>>> import numpy as np
>>> np.set_printoptions(precision=3, suppress=True, linewidth=100, legacy="1.25")
>>> rd = lambda a: np.round(a, 3) + 0
>>> f = np.array([1, 2, 3, 0, 0, 3])
>>> K = 2 * np.eye(6) + np.outer(f, f)
>>> print(K)
[[ 3.  2.  3.  0.  0.  3.]
 [ 2.  6.  6.  0.  0.  6.]
 [ 3.  6. 11.  0.  0.  9.]
 [ 0.  0.  0.  2.  0.  0.]
 [ 0.  0.  0.  0.  2.  0.]
 [ 3.  6.  9.  0.  0. 11.]]
>>> print(rd(np.abs(np.linalg.svd(K)[2][-1])))
[0.    0.887 0.157 0.    0.    0.434]
>>> print(rd(np.linalg.norm(K, 2) / np.linalg.norm(K)))
0.984
>>> print(np.linalg.cond(K) > 100)
False
>>> print(np.linalg.matrix_rank(K, rtol=0.1))
1
>>> print(np.argsort(-np.linalg.norm(K, axis=0).round(6), kind="stable")[:3])
[2 5 1]
>>> print(round(np.log10(np.linalg.cond(K))))
1
>>> W2 = np.array([[0.2, 1.1, -0.4, 0.2]])
>>> rng = np.random.default_rng(57228)
>>> M = np.array([[0],
...     [2],
...     [4],
...     [2],
...     [3],
...     [1],
...     [1],
...     [0],
...     [0],
...     [3],
...     [3],
...     [5],
...     [2],
...     [5],
...     [1],
...     [3],
...     [3],
...     [4],
...     [4]]) @ W2 + 0.02 * rng.normal(size=(19, 4))
>>> print(rd(M))
[[ 0.01   0.013  0.019 -0.011]
 [ 0.376  2.181 -0.82   0.438]
 [ 0.786  4.406 -1.596  0.826]
 [ 0.411  2.229 -0.76   0.414]
 [ 0.612  3.289 -1.206  0.598]
 [ 0.194  1.096 -0.372  0.211]
 [ 0.202  1.073 -0.361  0.202]
 [ 0.032  0.017 -0.014  0.013]
 [ 0.009  0.009  0.002  0.019]
 [ 0.637  3.251 -1.191  0.616]
 [ 0.616  3.327 -1.203  0.609]
 [ 1.01   5.506 -2.003  1.017]
 [ 0.364  2.197 -0.817  0.378]
 [ 1.029  5.499 -1.976  0.988]
 [ 0.237  1.093 -0.384  0.221]
 [ 0.588  3.301 -1.2    0.606]
 [ 0.578  3.29  -1.189  0.604]
 [ 0.797  4.413 -1.578  0.772]
 [ 0.818  4.422 -1.633  0.799]]
>>> theta = np.radians(90)
>>> r_ = np.eye(4)
>>> r_[0, 0] = r_[1, 1] = np.cos(theta)
>>> r_[0, 1], r_[1, 0] = -np.sin(theta), np.sin(theta)
>>> print(rd(r_))
[[ 0. -1.  0.  0.]
 [ 1.  0.  0.  0.]
 [ 0.  0.  1.  0.]
 [ 0.  0.  0.  1.]]
>>> other = M @ r_.T
>>> print(np.allclose(M @ M.T, other @ other.T))
True
>>> print(rd(np.linalg.det(r_)), np.trace(r_))
1.0 2.0
>>> O, r_ = np.linalg.qr(M)
>>> print(rd(r_))
[[ -2.534 -13.821   5.008  -2.529]
 [  0.     -0.497   0.194  -0.076]
 [  0.      0.     -0.088   0.014]
 [  0.      0.      0.     -0.074]]
>>> print(rd(O.T @ O))
[[1. 0. 0. 0.]
 [0. 1. 0. 0.]
 [0. 0. 1. 0.]
 [0. 0. 0. 1.]]
>>> print(rd(O @ r_))
[[ 0.01   0.013  0.019 -0.011]
 [ 0.376  2.181 -0.82   0.438]
 [ 0.786  4.406 -1.596  0.826]
 [ 0.411  2.229 -0.76   0.414]
 [ 0.612  3.289 -1.206  0.598]
 [ 0.194  1.096 -0.372  0.211]
 [ 0.202  1.073 -0.361  0.202]
 [ 0.032  0.017 -0.014  0.013]
 [ 0.009  0.009  0.002  0.019]
 [ 0.637  3.251 -1.191  0.616]
 [ 0.616  3.327 -1.203  0.609]
 [ 1.01   5.506 -2.003  1.017]
 [ 0.364  2.197 -0.817  0.378]
 [ 1.029  5.499 -1.976  0.988]
 [ 0.237  1.093 -0.384  0.221]
 [ 0.588  3.301 -1.2    0.606]
 [ 0.578  3.29  -1.189  0.604]
 [ 0.797  4.413 -1.578  0.772]
 [ 0.818  4.422 -1.633  0.799]]
>>> E = np.loadtxt("run0.csv", delimiter=",")
>>> print(rd(E))
[[ -0.26  -19.025 -18.764  -2.127 -13.076]
 [ -0.846 -16.637 -15.791  -2.386 -10.874]
 [ -1.809 -11.405  -9.596  -2.631  -6.417]
 [ -2.11   -6.851  -4.74   -2.331  -3.114]
 [ -2.099  -6.385  -4.286  -2.262  -2.819]
 [ -2.088  -6.128  -4.039  -2.219  -2.66 ]
 [ -2.051  -5.537  -3.487  -2.112  -2.306]
 [ -2.017  -5.162  -3.144  -2.035  -2.09 ]
 [ -1.974  -4.781  -2.807  -1.95   -1.88 ]
 [ -1.591  -2.869  -1.278  -1.39   -0.956]
 [ -1.277  -1.967  -0.691  -1.031  -0.613]
 [ -1.192  -1.772  -0.579  -0.943  -0.547]
 [ -1.156  -1.691  -0.535  -0.906  -0.521]
 [ -0.939  -1.262  -0.322  -0.696  -0.39 ]
 [ -0.445  -0.504  -0.06   -0.281  -0.181]
 [  0.266   0.251  -0.015   0.1     0.172]
 [  0.344   0.321  -0.023   0.111   0.247]
 [  0.433   0.401  -0.032   0.108   0.36 ]
 [  0.449   0.416  -0.034   0.104   0.385]
 [  0.534   0.497  -0.037   0.063   0.556]
 [  0.627   0.631   0.004  -0.14    1.029]
 [  0.517   0.796   0.279  -0.792   2.148]
 [  0.421   0.844   0.423  -1.064   2.576]
 [  0.401   0.853   0.452  -1.114   2.654]
 [ -0.055   1.018   1.073  -2.109   4.163]
 [ -2.706   1.904   4.61   -6.498  10.684]
 [ -4.712   2.652   7.364  -9.435  15.081]
 [ -5.464   2.949   8.413 -10.501  16.688]
 [ -5.598   3.003   8.601 -10.689  16.972]
 [ -5.986   3.159   9.145 -11.232  17.792]
 [ -7.514   3.793  11.307 -13.339  20.992]]
>>> Uu, sv, vt = np.linalg.svd(E)
>>> V = vt[:(sv > 1e-8).sum()]
>>> vec = E[19] + 2 * E[24] + rng.integers(2) * np.eye(5)[3]
>>> print(rd(vec))
[ 0.424  2.533  2.11  -3.155  8.883]
>>> print(rd(np.linalg.norm(vec - V.T @ V @ vec)))
0.755
>>> print(np.allclose(V.T @ V @ vec, vec))
False
>>> print(np.linalg.matrix_rank(np.vstack([E, vec])))
4
>>> theta = np.radians(178)
>>> r_ = np.eye(5)
>>> r_[1, 1] = r_[2, 2] = np.cos(theta)
>>> r_[1, 2], r_[2, 1] = -np.sin(theta), np.sin(theta)
>>> print(rd(r_))
[[ 1.     0.     0.     0.     0.   ]
 [ 0.    -0.999 -0.035  0.     0.   ]
 [ 0.     0.035 -0.999  0.     0.   ]
 [ 0.     0.     0.     1.     0.   ]
 [ 0.     0.     0.     0.     1.   ]]
>>> other = E @ r_.T
>>> print(rd(np.abs(other - E).max(axis=0)))
[ 0.    38.692 36.853  0.     0.   ]
>>> print(rd(np.linalg.svd(E, compute_uv=False)), rd(np.linalg.svd(other, compute_uv=False)))
[63.892 34.205  5.365  0.     0.   ] [63.892 34.205  5.365  0.     0.   ]
>>> print(np.allclose(np.linalg.norm(E, axis=1), np.linalg.norm(other, axis=1)))
True
>>> F = np.array([[1, -2, 4, -8], [1, -1, 1, -1], [1, 0, 0, 0]])
>>> rank = np.linalg.matrix_rank(E)
>>> print(rank)
3
>>> null = np.linalg.svd(E)[2][rank:].T
>>> print(np.linalg.matrix_rank(E.T @ E), np.linalg.matrix_rank(E @ E.T))
3 3
>>> print(np.allclose(E @ null, 0))
True
>>> print([int(np.linalg.matrix_rank(E[:, :j + 1])) for j in range(5)])
[1, 2, 2, 3, 3]
>>> print([int(np.linalg.matrix_rank(np.delete(E, i, axis=0))) for i in range(31)])
[3, 3, 3, 3, 3, 3, 3, 3, 3, 3, 3, 3, 3, 3, 3, 3, 3, 3, 3, 3, 3, 3, 3, 3, 3, 3, 3, 3, 3, 3, 3]
>>> print(null.shape)
(5, 2)
>>> print([int(np.linalg.matrix_rank(E[:i])) for i in range(1, len(E) + 1)])
[1, 2, 3, 3, 3, 3, 3, 3, 3, 3, 3, 3, 3, 3, 3, 3, 3, 3, 3, 3, 3, 3, 3, 3, 3, 3, 3, 3, 3, 3, 3]
>>> T = np.stack([F, -1 * F, F[::-1]])
>>> print(T.sum(axis=0))
[[ 1  0  0  0]
 [ 1 -1  1 -1]
 [ 1 -2  4 -8]]
>>> print(rd(np.linalg.norm(T, axis=(1, 2))))
[9.487 9.487 9.487]
>>> print(T.shape)
(3, 3, 4)
>>> print(np.einsum("bij,cij->bc", T, T))
[[ 90 -90   6]
 [-90  90  -6]
 [  6  -6  90]]
>>> print(np.linalg.matrix_rank(T.reshape(3, -1)))
2
>>> other = F + rng.integers(-2, 3, (3, 1)) @ rng.integers(-2, 3, (1, 4))
>>> print(other)
[[ 2 -2  4 -7]
 [ 0 -1  1 -2]
 [ 3  0  0  2]]
>>> print(rd(np.linalg.svd(other - F, compute_uv=False)))
[3.464 0.    0.   ]
>>> print(np.linalg.matrix_rank(other - F, tol=1e-8))
1
>>> print(other - F)
[[ 1  0  0  1]
 [-1  0  0 -1]
 [ 2  0  0  2]]
>>> Uu, sv, vt = np.linalg.svd(F, full_matrices=False)
>>> print(rd(Uu.T @ Uu))
[[1. 0. 0.]
 [0. 1. 0.]
 [0. 0. 1.]]
>>> print(Uu.shape, sv.shape, vt.shape)
(3, 3) (3,) (3, 4)
>>> print(rd(np.sqrt((sv ** 2).sum())), rd(np.linalg.norm(F)))
9.487 9.487
>>> print(np.allclose(Uu * sv @ vt, F))
True
>>> print(rd(np.cumsum(sv ** 2) / np.sum(sv ** 2)))
[0.974 0.996 1.   ]
>>> X = np.loadtxt("case4.csv", delimiter=",")
>>> print(X)
[[ 0. -3.  1.  0. -3.  0.]
 [ 0. -2.  3.  0.  0.  0.]
 [ 0.  0.  1.  2.  0.  2.]
 [ 0.  0.  0.  1. -2.  1.]
 [ 0.  0.  0.  0.  1. -2.]
 [ 0.  0.  0.  0.  0.  2.]]
>>> print(np.linalg.lstsq(X[:-1].T, X[-1])[2])
5
>>> print(rd(X @ np.linalg.pinv(X) @ X))
[[ 0. -3.  1.  0. -3.  0.]
 [ 0. -2.  3.  0.  0.  0.]
 [ 0.  0.  1.  2.  0.  2.]
 [ 0.  0.  0.  1. -2.  1.]
 [ 0.  0.  0.  0.  1. -2.]
 [ 0.  0.  0.  0.  0.  2.]]
>>> try:
...     np.linalg.inv(X)
... except np.linalg.LinAlgError as e:
...     print(e)
... 
Singular matrix
>>> print(rd(np.trace(np.linalg.pinv(X) @ X)))
5.0
>>> print(np.abs(np.diag(np.linalg.qr(X)[1])) > 1e-9)
[False  True  True  True  True  True]
